% ipython --no-banner

In [1]: import numpy as np

In [2]: from numpy import linalg as LA

In [3]: np.set_printoptions(precision=1, suppress=True, linewidth=120)

In [4]: def rd(a):
   ...:     return np.round(a, 1) + 0
   ...: 

In [5]: A = np.loadtxt("test7.csv", delimiter=",")

In [6]: A
Out[6]: 
array([[  5.,   5.,   0.,   4.],
       [  3.,  10.,   0.,   1.],
       [  2.,   9.,  -4.,   5.],
       [  7.,  14.,  -2.,   9.],
       [  8.,   9.,  -7.,  13.],
       [ 11.,  10.,  -8.,  17.],
       [  9.,  10., -10.,  12.],
       [  4.,  12.,  -5.,  16.],
       [  5.,  14.,  -5.,  11.],
       [  9.,  14.,   0.,  14.],
       [  5.,  12.,  -4.,  19.],
       [  1.,  10.,  -3.,  21.],
       [  6.,   9.,   1.,  25.],
       [ 11.,   4.,   1.,  26.],
       [ 12.,   4.,   2.,  25.],
       [ 17.,   0.,   1.,  26.],
       [ 16.,  -3.,   5.,  26.],
       [ 20.,  -4.,   4.,  27.],
       [ 22.,  -6.,   0.,  24.],
       [ 21.,  -4.,   5.,  21.],
       [ 25.,  -2.,   0.,  18.],
       [ 23.,  -6.,  -2.,  22.],
       [ 25., -11.,  -5.,  17.],
       [ 28.,  -6.,  -4.,  16.],
       [ 29., -11.,  -7.,  15.]])

In [7]: G = A.T @ A

In [8]: G
Out[8]: 
array([[6076., -391., -487., 6223.],
       [-391., 1971., -377.,  987.],
       [-487., -377.,  475., -487.],
       [6223.,  987., -487., 8702.]])

In [9]: np.diag(G)
Out[9]: array([6076., 1971.,  475., 8702.])

In [10]: (A @ A.T).shape
Out[10]: (25, 25)

In [11]: rd(LA.eigvalsh(G)[::-1])
Out[11]: array([13808.9,  2552.1,   675.6,   187.3])

In [12]: np.trace(G), (A ** 2).sum()
Out[12]: (np.float64(17224.0), np.float64(17224.0))

In [13]: np.allclose(G, G.T)
Out[13]: True

In [14]: rd(LA.svd(A, compute_uv=False) ** 2)
Out[14]: array([13808.9,  2552.1,   675.6,   187.3])

In [15]: Xc = (A - A.mean(axis=0)) / A.std(axis=0)

In [16]: rd(Xc.std(axis=0))
Out[16]: array([1., 1., 1., 1.])

In [17]: c = LA.lstsq(np.delete(Xc, 2, axis=1), Xc[:, 2])[0]

In [18]: rd(c)
Out[18]: array([-0.6, -0.6,  0.4])

In [19]: m1 = np.loadtxt("x.csv", delimiter=",")

In [20]: m1
Out[20]: 
array([[0., 2., 2., 1., 2., 1., 2.],
       [1., 0., 2., 0., 2., 2., 2.],
       [2., 2., 2., 0., 2., 1., 1.],
       [2., 1., 1., 1., 0., 0., 0.],
       [2., 1., 1., 1., 0., 0., 0.],
       [1., 1., 2., 0., 1., 0., 0.],
       [2., 1., 1., 2., 1., 1., 0.]])

In [21]: Uu, sv, vt = LA.svd(m1)

In [22]: vecs = vt[:(sv > 1e-8).sum()]

In [23]: rng = np.random.default_rng(56990)

In [24]: vec = m1[1] + 5 * m1[4] + rng.integers(2) * np.eye(7)[6]

In [25]: vec
Out[25]: array([11.,  5.,  7.,  5.,  2.,  2.,  2.])

In [26]: rd(np.diag(vecs.T @ vecs))
Out[26]: array([1. , 0.9, 1. , 1. , 0.7, 0.5, 0.9])

In [27]: rd(LA.norm(vec - vecs.T @ vecs @ vec))
Out[27]: np.float64(0.0)

In [28]: np.allclose(vecs.T @ vecs @ vec, vec)
Out[28]: True

In [29]: rd(vecs.T @ vecs)
Out[29]: 
array([[ 1. ,  0.1,  0. ,  0. , -0.1,  0.1,  0. ],
       [ 0.1,  0.9, -0.1,  0. ,  0.2, -0.2,  0.1],
       [ 0. , -0.1,  1. ,  0. ,  0.1, -0.1,  0.1],
       [ 0. ,  0. ,  0. ,  1. , -0.1,  0.1,  0. ],
       [-0.1,  0.2,  0.1, -0.1,  0.7,  0.4, -0.1],
       [ 0.1, -0.2, -0.1,  0.1,  0.4,  0.5,  0.2],
       [ 0. ,  0.1,  0.1,  0. , -0.1,  0.2,  0.9]])

In [30]: vec = np.array([4, 3, 2, 1, 1, 4, 0])

In [31]: h1 = np.maximum(m1 @ vec, 0)

In [32]: m1.T @ h1
Out[32]: array([174., 142., 190.,  85., 150.,  97.,  94.])

In [33]: Y = np.array([[1, 0], [-3, 1], [0, -3], [2, 0], [-1, 3], [1, -3], [2, 1]])

In [34]: np.einsum("ij->j", m1)
Out[34]: array([10.,  8., 11.,  5.,  8.,  5.,  5.])

In [35]: LA.matrix_rank(np.vstack([m1, Y.T]))
Out[35]: np.int64(7)

In [36]: LA.matrix_rank(m1 @ Y)
Out[36]: np.int64(2)

In [37]: m1 @ Y
Out[37]: 
array([[-1.,  1.],
       [ 5., -4.],
       [-3.,  0.],
       [ 1., -2.],
       [ 1., -2.],
       [-3., -2.],
       [ 3., -2.]])

In [38]: Y @ m1
---------------------------------------------------------------------------
ValueError                                Traceback (most recent call last)
Cell In[38], line 1
----> 1 Y @ m1

ValueError: matmul: Input operand 1 has a mismatch in its core dimension 0, with gufunc signature (n?,k),(k,m?)->(n?,m?) (size 7 is different from 2)

In [39]: Y.T @ m1.T
Out[39]: 
array([[-1.,  5., -3.,  1.,  1., -3.,  3.],
       [ 1., -4.,  0., -2., -2., -2., -2.]])

In [40]: rd(LA.det(m1))
Out[40]: np.float64(0.0)

In [41]: m1 @ m1
Out[41]: 
array([[17., 10., 15.,  7., 11.,  8.,  6.],
       [14., 12., 14.,  7., 10.,  5.,  4.],
       [13., 12., 17.,  6., 14.,  9., 10.],
       [ 5.,  7.,  9.,  3.,  8.,  5.,  7.],
       [ 5.,  7.,  9.,  3.,  8.,  5.,  7.],
       [ 7.,  7.,  9.,  2.,  8.,  5.,  6.],
       [10., 10., 13.,  5.,  9.,  5.,  7.]])

In [42]: rd(np.sort(np.abs(LA.eigvals(m1))))
Out[42]: array([0. , 0.6, 1.2, 1.5, 1.5, 1.7, 7.9])

In [43]: m1.inv()
---------------------------------------------------------------------------
AttributeError                            Traceback (most recent call last)
Cell In[43], line 1
----> 1 m1.inv()

AttributeError: 'numpy.ndarray' object has no attribute 'inv'

In [44]: np.allclose(m1 @ m1.T, m1.T @ m1)
Out[44]: False

In [45]: np.trace(m1)
Out[45]: np.float64(3.0)

In [46]: np.allclose(m1, m1.T)
Out[46]: False

In [47]: J = np.array([[-5, 0, 0, 0, 0, 0],
    ...:     [0, 9, 0, 0, 0, 0],
    ...:     [0, 0, -7, 0, 0, 0],
    ...:     [0, 0, 0, -4, 0, 0],
    ...:     [0, 0, 0, 0, -2, 0],
    ...:     [0, 0, 0, 0, 0, -1]])

In [48]: Y = J / np.sqrt((J ** 2).mean(axis=1, keepdims=True))

In [49]: rd(J - J.mean(axis=1, keepdims=True))
Out[49]: 
array([[-4.2,  0.8,  0.8,  0.8,  0.8,  0.8],
       [-1.5,  7.5, -1.5, -1.5, -1.5, -1.5],
       [ 1.2,  1.2, -5.8,  1.2,  1.2,  1.2],
       [ 0.7,  0.7,  0.7, -3.3,  0.7,  0.7],
       [ 0.3,  0.3,  0.3,  0.3, -1.7,  0.3],
       [ 0.2,  0.2,  0.2,  0.2,  0.2, -0.8]])

In [50]: rd(Y[3])
Out[50]: array([ 0. ,  0. ,  0. , -2.4,  0. ,  0. ])

In [51]: LA.matrix_rank(J - J.mean(axis=1, keepdims=True))
Out[51]: np.int64(5)

In [52]: np.prod(np.diag(J)), rd(LA.det(J))
Out[52]: (np.int64(-2520), np.float64(-2520.0))

In [53]: rd(np.sort(LA.eigvals(J)))
Out[53]: array([-7., -5., -4., -2., -1.,  9.])

In [54]: [int(LA.matrix_rank(LA.matrix_power(J, p))) for p in range(1, 7)]
Out[54]: [6, 6, 6, 6, 6, 6]

In [55]: [round(float(LA.det(J[:i, :i])), 2) + 0 for i in range(1, 7)]
Out[55]: [-5.0, -45.0, 315.0, -1260.0, 2520.0, -2520.0]

In [56]: rd(LA.eigvalsh(J).min())
Out[56]: np.float64(-7.0)

In [57]: evals, vecs = LA.eigh(J)

In [58]: np.abs(vecs[:, -1]).round(6).argmax()
Out[58]: np.int64(1)

In [59]: rd(LA.eigvalsh(J @ J))
Out[59]: array([ 1.,  4., 16., 25., 49., 81.])

In [60]: evals
Out[60]: array([-7., -5., -4., -2., -1.,  9.])

In [61]: np.abs(vecs[:, -1])
Out[61]: array([0., 1., 0., 0., 0., 0.])

In [62]: vecs.T @ vecs
Out[62]: 
array([[1., 0., 0., 0., 0., 0.],
       [0., 1., 0., 0., 0., 0.],
       [0., 0., 1., 0., 0., 0.],
       [0., 0., 0., 1., 0., 0.],
       [0., 0., 0., 0., 1., 0.],
       [0., 0., 0., 0., 0., 1.]])

In [63]: vecs @ np.diag(evals) @ vecs.T
Out[63]: 
array([[-5.,  0.,  0.,  0.,  0.,  0.],
       [ 0.,  9.,  0.,  0.,  0.,  0.],
       [ 0.,  0., -7.,  0.,  0.,  0.],
       [ 0.,  0.,  0., -4.,  0.,  0.],
       [ 0.,  0.,  0.,  0., -2.,  0.],
       [ 0.,  0.,  0.,  0.,  0., -1.]])

In [64]: rd(LA.eigvalsh(J + -2 * np.eye(6)))
Out[64]: array([-9., -7., -6., -4., -3.,  7.])

In [65]: rd(LA.svd(J, compute_uv=False))
Out[65]: array([9., 7., 5., 4., 2., 1.])

In [66]: J @ J.T
Out[66]: 
array([[25,  0,  0,  0,  0,  0],
       [ 0, 81,  0,  0,  0,  0],
       [ 0,  0, 49,  0,  0,  0],
       [ 0,  0,  0, 16,  0,  0],
       [ 0,  0,  0,  0,  4,  0],
       [ 0,  0,  0,  0,  0,  1]])

In [67]: J.T @ J
Out[67]: 
array([[25,  0,  0,  0,  0,  0],
       [ 0, 81,  0,  0,  0,  0],
       [ 0,  0, 49,  0,  0,  0],
       [ 0,  0,  0, 16,  0,  0],
       [ 0,  0,  0,  0,  4,  0],
       [ 0,  0,  0,  0,  0,  1]])

In [68]: J[:, 4] @ J[:, 1]
Out[68]: np.int64(0)

In [69]: arr = np.load("sample5.npy")

In [70]: arr
Out[70]: 
array([[ 0.4, -0.9, -1. ,  0.8, -0.4, -0.2,  1. ],
       [-0.8, -0.6, -1. ,  0.7,  1. ,  1. , -1. ],
       [ 0.4,  0.3,  0. ,  0.3, -0.5, -1. ,  1. ],
       [ 0.9,  0.8,  1. , -1. , -1. , -1. ,  0.6],
       [ 0.4, -1. , -1. ,  0.6, -0.8,  1. , -0.4],
       [ 0.5,  0.9,  0.9,  0.5,  0. , -1. ,  1. ],
       [-0.6,  0.5,  0.8,  0.3,  1. ,  0.7, -0.9],
       [-0.4,  0. ,  0.9, -0.7,  0.2,  1. , -1. ],
       [-0.8,  0.6, -0.8,  1. ,  1. , -0.4,  0.8],
       [-0.8,  0.9,  1. ,  0.2,  1. , -0.2, -0.8],
       [-0.9, -0.1,  0.4,  0.4,  1. ,  1. , -1. ],
       [-1. ,  0.7,  1. ,  0.3,  1. ,  1. , -1. ],
       [-0.5,  0.6,  0.2,  0.8,  1. , -0.5,  0.7],
       [-0.6, -0.6, -0.9,  0.6,  0.9,  1. , -1. ],
       [-0.9,  0.4, -0.6,  0.9,  1. ,  0.9, -0.9],
       [ 0.7,  0.5, -0.1,  0.4, -0.8, -1. ,  1. ],
       [-0.5,  0.6,  0.9,  0.3,  0.9, -0.1, -0.4],
       [ 0.6,  0.5,  0.8, -0.3, -0.8, -1. ,  1. ],
       [-0.5, -0.8, -0.9, -0.2,  0.5,  1. , -1. ],
       [-0.8,  0.8,  1. , -0.8,  0.9,  1. , -1. ],
       [ 0.7, -1. , -1. , -0.1, -1. ,  1. , -0.4],
       [ 0.2, -0.8, -1. , -0.2, -0.8,  0.9, -0.9],
       [ 0.3,  0.8,  1. , -0.9, -0.8, -0.9,  0.1],
       [ 0.2,  0.9,  1. , -0.9, -0.7, -1. ,  0.3],
       [-0.5,  0.6,  1. , -0.2,  0.8,  0.6, -0.9],
       [-1. , -0.2, -1. ,  1. ,  1. ,  1. , -1. ],
       [ 0.6, -0.1, -0.6,  0. , -0.8, -0.9,  1. ],
       [-0.3,  0.1,  0.9, -0.5,  0.2,  0.9, -1. ],
       [-0.3,  0.3,  0.4,  0.3,  0.7, -0.1, -0.1],
       [-0.1, -0.6, -0.9,  0.1,  0. ,  0.9, -0.8],
       [-0.5,  0.6, -0.1,  0.8,  1. , -0.7,  0.8],
       [ 0.7,  1. ,  1. , -1. , -1. , -1. ,  1. ]])

In [71]: z = rng.permutation(7)

In [72]: z
Out[72]: array([1, 2, 6, 4, 0, 3, 5])

In [73]: Y = m1[z][:, z]

In [74]: np.allclose(Y, m1)
Out[74]: False

In [75]: np.diag(Y)
Out[75]: array([0., 2., 0., 0., 0., 1., 0.])

In [76]: np.trace(Y)
Out[76]: np.float64(3.0)

In [77]: Y
Out[77]: 
array([[0., 2., 2., 2., 1., 0., 2.],
       [2., 2., 1., 2., 2., 0., 1.],
       [1., 1., 0., 1., 2., 2., 1.],
       [1., 1., 0., 0., 2., 1., 0.],
       [2., 2., 2., 2., 0., 1., 1.],
       [1., 1., 0., 0., 2., 1., 0.],
       [1., 2., 0., 1., 1., 0., 0.]])

In [78]: Xc = arr - arr.mean(axis=0)

In [79]: vecs = LA.svd(Xc)[2][:3]

In [80]: Y = Xc - Xc @ vecs.T @ vecs

In [81]: rd((Xc @ vecs.T).std(axis=0))
Out[81]: array([1.4, 1. , 0.8])

In [82]: rd(np.diag(vecs.T @ vecs))
Out[82]: array([0.2, 0.3, 0.6, 0.4, 0.5, 0.4, 0.5])

In [83]: rd(Y.std(axis=0))
Out[83]: array([0.1, 0.2, 0.2, 0.2, 0.1, 0.1, 0.1])

In [84]: LA.norm(Y, axis=1).round(6).argmax()
Out[84]: np.int64(18)

In [85]: z = arr[:, 5] > np.median(arr[:, 5])

In [86]: f = arr[z].mean(axis=0) - arr[~z].mean(axis=0)

In [87]: rd((((arr - arr.mean(axis=0)) @ f > 0) == z).mean())
Out[87]: np.float64(1.0)

In [88]: np.argsort(-np.abs(f).round(6), kind="stable")
Out[88]: array([5, 6, 1, 0, 4, 2, 3])

In [89]: z.astype(int)
Out[89]: array([0, 1, 0, 0, 1, 0, 1, 1, 0, 0, 1, 1, 0, 1, 1, 0, 0, 0, 1, 1, 1, 1, 0, 0, 1, 1, 0, 1, 0, 1, 0, 0])

In [90]: hat = arr @ LA.solve(arr.T @ arr, arr.T)

In [91]: rd(LA.eigvalsh(hat))
Out[91]: 
array([0., 0., 0., 0., 0., 0., 0., 0., 0., 0., 0., 0., 0., 0., 0., 0., 0., 0., 0., 0., 0., 0., 0., 0., 0., 1., 1., 1.,
       1., 1., 1., 1.])

In [92]: np.allclose(hat @ hat, hat)
Out[92]: True

In [93]: W0 = np.load("layer13.npy")

In [94]: rd(W0)
Out[94]: 
array([[ 2.3,  0.4,  2.2,  0.6,  8.8],
       [-3.4, -6.7,  3.4, -1.9,  2.2],
       [ 0. ,  3.8,  2.9, -7.7, -0.9]])

In [95]: Y = np.array([[0, -2, -1], [1, -2, 0], [-2, 0, 0], [0, 2, 2], [0, 2, -2]])

In [96]: rd(np.einsum("ij,ij->i", W0, W0))
Out[96]: array([87.7, 76.1, 82.7])

In [97]: LA.matrix_rank(W0 @ Y)
Out[97]: np.int64(3)

In [98]: rd(Y.T @ W0.T)
Out[98]: 
array([[ -4. , -13.5,  -1.9],
       [ 13.3,  20.8, -24.7],
       [-18.7,  -4.8, -13.6]])

In [99]: np.vstack([W0, Y.T]).shape
Out[99]: (6, 5)

In [100]: rd(np.einsum("ik,kj->ij", W0, Y))
Out[100]: 
array([[ -4. ,  13.3, -18.7],
       [-13.5,  20.8,  -4.8],
       [ -1.9, -24.7, -13.6]])

In [101]: Y = W0 + rng.integers(-2, 3, (3, 1)) @ rng.integers(-2, 3, (1, 5))

In [102]: rd(Y)
Out[102]: 
array([[-1.7,  4.4,  2.2, -3.4, 12.8],
       [-3.4, -6.7,  3.4, -1.9,  2.2],
       [-2. ,  5.8,  2.9, -9.7,  1.1]])

In [103]: LA.matrix_rank(Y - W0, tol=1e-8)
Out[103]: np.int64(1)

In [104]: M = np.loadtxt("a.csv", delimiter=",")

In [105]: M
Out[105]: 
array([[ 1.,  0.,  0.,  0.,  0.,  0.],
       [ 0.,  1.,  0.,  0.,  0.,  0.],
       [-2., -3.,  1.,  0.,  0.,  0.],
       [ 2.,  0., -3.,  1.,  0.,  0.],
       [ 3., -2., -2., -2.,  1.,  0.],
       [-2., -1.,  2.,  0., -2.,  1.]])

In [106]: f, r1 = M[3], M[5]

In [107]: f @ r1
Out[107]: np.float64(-10.0)

In [108]: f @ f
Out[108]: np.float64(14.0)

In [109]: p = (f @ r1) / (f @ f) * f

In [110]: (r1 - p) @ f
Out[110]: np.float64(0.0)
